In [1]: import numpy as np

In [2]: np.set_printoptions(suppress=True, linewidth=140)

In [3]: rd = lambda a: np.round(a, 3) + 0

In [4]: arr = np.load("out14.npy")

In [5]: arr
Out[5]: 
array([[0, 0, 1],
       [1, 0, 0],
       [0, 1, 0]])

In [6]: x0 = np.array([9, 7, 3])

In [7]: np.linalg.norm(arr @ x0) <= np.linalg.norm(arr, 2) * np.linalg.norm(x0) + 1e-9
Out[7]: np.True_

In [8]: arr @ np.eye(3)[0]
Out[8]: array([0., 1., 0.])

In [9]: (arr * x0).sum(axis=1)
Out[9]: array([3, 9, 7])

In [10]: np.einsum("ij,j->i", arr, x0)
Out[10]: array([3, 9, 7])

In [11]: arr @ x0
Out[11]: array([3, 9, 7])

In [12]: out = np.array([[-0.6], [0.4], [-0.7]])

In [13]: W2 = np.array([[0.9, 0.1, -1.3, -0.2, -1.0]])

In [14]: J = out @ W2

In [15]: rd(J)
Out[15]: 
array([[-0.54, -0.06,  0.78,  0.12,  0.6 ],
       [ 0.36,  0.04, -0.52, -0.08, -0.4 ],
       [-0.63, -0.07,  0.91,  0.14,  0.7 ]])

In [16]: rk = np.linalg.matrix_rank(J)

In [17]: rk
Out[17]: np.int64(1)

In [18]: ns = np.linalg.svd(J)[2][rk:].T

In [19]: ns.shape
Out[19]: (5, 4)

In [20]: [int(np.linalg.matrix_rank(J[:, :j + 1])) for j in range(5)]
Out[20]: [1, 1, 1, 1, 1]

In [21]: np.allclose(J @ ns, 0)
Out[21]: True

In [22]: T = np.stack([J, 3 * J, J[::-1]])

In [23]: T.shape
Out[23]: (3, 3, 5)

In [24]: rd(np.einsum("bij,cij->bc", T, T))
Out[24]: 
array([[ 3.585, 10.756,  3.55 ],
       [10.756, 32.27 , 10.65 ],
       [ 3.55 , 10.65 ,  3.585]])

In [25]: np.linalg.matrix_rank(T.reshape(3, -1))
Out[25]: np.int64(2)

In [26]: (T @ J.T).shape
Out[26]: (3, 3, 3)

In [27]: rd(np.linalg.norm(T, axis=(1, 2)))
Out[27]: array([1.894, 5.681, 1.894])

In [28]: rd(np.linalg.norm(J, axis=0))
Out[28]: array([0.904, 0.1  , 1.306, 0.201, 1.005])

In [29]: rd(J[0] @ J[2])
Out[29]: np.float64(1.491)

In [30]: rd(np.linalg.norm(J[0] - J[2]))
Out[30]: np.float64(0.188)

In [31]: rd(np.linalg.norm(J) ** 2 / np.linalg.norm(J, 2) ** 2)
Out[31]: np.float64(1.0)

In [32]: np.linalg.norm(J, axis=1).argmax()
Out[32]: np.int64(2)

In [33]: left, sv, vt = np.linalg.svd(J)

In [34]: rd(sv)
Out[34]: array([1.894, 0.   , 0.   ])

In [35]: out = left[:, :1] @ np.diag(sv[:1]) @ vt[:1]

In [36]: rd(np.abs(J - out).max())
Out[36]: np.float64(0.0)

In [37]: np.linalg.matrix_rank(J, rtol=0.05)
Out[37]: np.int64(1)

In [38]: rd(np.linalg.norm(J - out) / np.linalg.norm(J))
Out[38]: np.float64(0.0)

In [39]: rd(out)
Out[39]: 
array([[-0.54, -0.06,  0.78,  0.12,  0.6 ],
       [ 0.36,  0.04, -0.52, -0.08, -0.4 ],
       [-0.63, -0.07,  0.91,  0.14,  0.7 ]])

In [40]: np.linalg.matrix_rank(out)
Out[40]: np.int64(1)

In [41]: rng = np.random.default_rng(623)

In [42]: out = J + rng.integers(-2, 3, (3, 1)) @ rng.integers(-2, 3, (1, 5))

In [43]: rd(out)
Out[43]: 
array([[ 1.46,  0.94,  2.78,  0.12,  2.6 ],
       [-3.64, -1.96, -4.52, -0.08, -4.4 ],
       [ 1.37,  0.93,  2.91,  0.14,  2.7 ]])

In [44]: rd(np.linalg.svd(out - J, compute_uv=False))
Out[44]: array([8.832, 0.   , 0.   ])

In [45]: rd(out - J)
Out[45]: 
array([[ 2.,  1.,  2.,  0.,  2.],
       [-4., -2., -4.,  0., -4.],
       [ 2.,  1.,  2.,  0.,  2.]])

In [46]: np.abs(out - J).sum(axis=1)
Out[46]: array([ 7., 14.,  7.])

In [47]: M = np.load("mat.npy")

In [48]: M
Out[48]: 
array([[-6.949,  8.954, -6.01 , -4.076],
       [-7.041,  9.036, -5.984, -3.906],
       [-6.955,  8.993, -5.963, -4.041],
       [-6.956,  8.998, -5.991, -4.037],
       [-6.958,  9.052, -5.952, -3.989],
       [-6.938,  8.994, -5.955, -4.052],
       [-6.979,  9.034, -5.983, -3.942],
       [-7.048,  8.984, -5.982, -3.972],
       [-6.957,  8.985, -6.027, -4.036],
       [-6.979,  8.928, -6.048, -4.025],
       [-7.068,  9.038, -6.012, -3.936],
       [-7.028,  9.019, -6.001, -4.045],
       [-7.   ,  8.989, -6.001, -3.959],
       [-5.974,  5.935, -7.036,  2.97 ],
       [-6.078,  5.955, -7.082,  3.066],
       [-6.   ,  6.037, -6.94 ,  3.068],
       [-6.008,  6.006, -7.03 ,  3.067],
       [-6.004,  6.026, -6.921,  2.936],
       [-6.045,  6.118, -6.942,  3.073],
       [-5.957,  6.065, -6.969,  2.945],
       [-6.021,  6.064, -7.036,  3.033],
       [-6.011,  5.989, -6.973,  2.95 ],
       [-5.918,  6.069, -7.086,  3.022],
       [-5.969,  6.014, -7.024,  3.06 ],
       [-6.032,  6.093, -6.966,  3.013],
       [-5.977,  6.012, -7.023,  2.968]])

In [49]: x0 = np.array([1, 4, -2, 1])

In [50]: target = M @ x0

In [51]: rd(np.linalg.pinv(M) @ M)
Out[51]: 
array([[1., 0., 0., 0.],
       [0., 1., 0., 0.],
       [0., 0., 1., 0.],
       [0., 0., 0., 1.]])

In [52]: target = target + 0.02 * rng.normal(size=26)

In [53]: rd(target)
Out[53]: 
array([36.788, 37.185, 36.889, 37.005, 37.204, 36.903, 37.206, 36.861, 36.994, 36.795, 37.15 , 37.043, 37.014, 34.841, 34.943, 35.085,
       35.186, 34.886, 35.374, 35.174, 35.317, 34.851, 35.553, 35.226, 35.283, 35.071])

In [54]: b, *_ = np.linalg.lstsq(M, target)

In [55]: rd(M.T @ (target - M @ b))
Out[55]: array([0., 0., 0., 0.])

In [56]: rd(b)
Out[56]: array([ 1.085,  4.07 , -2.006,  1.016])

In [57]: proj = M @ np.linalg.solve(M.T @ M, M.T)

In [58]: np.allclose(proj @ proj, proj)
Out[58]: True

In [59]: rd(proj @ M[:, 2])
Out[59]: 
array([-6.01 , -5.984, -5.963, -5.991, -5.952, -5.955, -5.983, -5.982, -6.027, -6.048, -6.012, -6.001, -6.001, -7.036, -7.082, -6.94 ,
       -7.03 , -6.921, -6.942, -6.969, -7.036, -6.973, -7.086, -7.024, -6.966, -7.023])

In [60]: rd(np.linalg.eigvalsh(proj))
Out[60]: array([0., 0., 0., 0., 0., 0., 0., 0., 0., 0., 0., 0., 0., 0., 0., 0., 0., 0., 0., 0., 0., 0., 1., 1., 1., 1.])

In [61]: Ac = (M - M.mean(axis=0)) / M.std(axis=0)

In [62]: rd(Ac.std(axis=0))
Out[62]: array([1., 1., 1., 1.])

In [63]: b = np.linalg.lstsq(np.delete(Ac, 1, axis=1), Ac[:, 1])[0]

In [64]: np.abs(b).argmax()
Out[64]: np.int64(2)

In [65]: W0 = np.array([[2, 1, -3, 1, 0],
    ...:     [-1, -2, 3, -3, -1],
    ...:     [3, -1, -2, -1, -1],
    ...:     [-1, 3, 1, 0, -2],
    ...:     [0, -3, 3, -5, -2]])

In [66]: left, sv, vt = np.linalg.svd(W0)

In [67]: np.argmax(sv[:-1] / (sv[1:] + 1e-6)) + 1
Out[67]: np.int64(4)

In [68]: rd(sv)
Out[68]: array([8.836, 5.208, 3.41 , 0.413, 0.   ])

In [69]: out = left[:, :4] @ np.diag(sv[:4]) @ vt[:4]

In [70]: rd(out)
Out[70]: 
array([[ 2.,  1., -3.,  1.,  0.],
       [-1., -2.,  3., -3., -1.],
       [ 3., -1., -2., -1., -1.],
       [-1.,  3.,  1.,  0., -2.],
       [ 0., -3.,  3., -5., -2.]])

In [71]: np.linalg.matrix_rank(out)
Out[71]: np.int64(4)

In [72]: rd(np.trace(np.linalg.pinv(W0) @ W0))
Out[72]: np.float64(4.0)

In [73]: np.allclose(W0[:-1].T @ np.linalg.lstsq(W0[:-1].T, W0[-1])[0], W0[-1])
Out[73]: True

In [74]: np.linalg.lstsq(W0[:-1].T, W0[-1])[2]
Out[74]: np.int32(4)

In [75]: mat = np.cumsum(np.array([[1, -2, 1, 2],
    ...:     [0, 2, -1, 0],
    ...:     [-1, 1, 1, -2],
    ...:     [-1, 0, -2, 1],
    ...:     [2, 1, -1, 2],
    ...:     [2, -2, 0, 2],
    ...:     [-1, 0, -2, 1],
    ...:     [2, -2, -2, -1],
    ...:     [-2, 0, 2, 0],
    ...:     [-2, -2, 2, -2],
    ...:     [-2, 0, 1, -2],
    ...:     [-2, 0, 2, 2],
    ...:     [2, -1, -2, 0],
    ...:     [-2, 1, 1, -2],
    ...:     [-2, -2, 1, 2],
    ...:     [-1, 2, 2, 2],
    ...:     [2, -1, -2, 0],
    ...:     [2, -2, -1, 2],
    ...:     [2, 0, 2, -2],
    ...:     [-1, 1, -1, -1],
    ...:     [-1, -2, 1, -2],
    ...:     [0, 1, 2, 0],
    ...:     [2, 1, 2, 1],
    ...:     [1, 1, 1, -1],
    ...:     [2, 2, 2, 2],
    ...:     [-1, -2, -2, 2],
    ...:     [2, 2, 1, -1]]), axis=0)

In [76]: mat
Out[76]: 
array([[ 1, -2,  1,  2],
       [ 1,  0,  0,  2],
       [ 0,  1,  1,  0],
       [-1,  1, -1,  1],
       [ 1,  2, -2,  3],
       [ 3,  0, -2,  5],
       [ 2,  0, -4,  6],
       [ 4, -2, -6,  5],
       [ 2, -2, -4,  5],
       [ 0, -4, -2,  3],
       [-2, -4, -1,  1],
       [-4, -4,  1,  3],
       [-2, -5, -1,  3],
       [-4, -4,  0,  1],
       [-6, -6,  1,  3],
       [-7, -4,  3,  5],
       [-5, -5,  1,  5],
       [-3, -7,  0,  7],
       [-1, -7,  2,  5],
       [-2, -6,  1,  4],
       [-3, -8,  2,  2],
       [-3, -7,  4,  2],
       [-1, -6,  6,  3],
       [ 0, -5,  7,  2],
       [ 2, -3,  9,  4],
       [ 1, -5,  7,  6],
       [ 3, -3,  8,  5]])

In [77]: cov = np.cov(mat, rowvar=False)

In [78]: np.median(mat, axis=0)
Out[78]: array([-1., -4.,  1.,  3.])

In [79]: rd(np.corrcoef(mat.T))
Out[79]: 
array([[ 1.   ,  0.545, -0.106,  0.176],
       [ 0.545,  1.   , -0.398, -0.175],
       [-0.106, -0.398,  1.   , -0.021],
       [ 0.176, -0.175, -0.021,  1.   ]])

In [80]: cov.shape
Out[80]: (4, 4)

In [81]: rd(np.linalg.eigvalsh(cov)[::-1])
Out[81]: array([17.184,  9.689,  4.422,  1.916])

In [82]: rd(np.corrcoef(mat[:, 0], mat[:, 1])[0, 1])
Out[82]: np.float64(0.545)
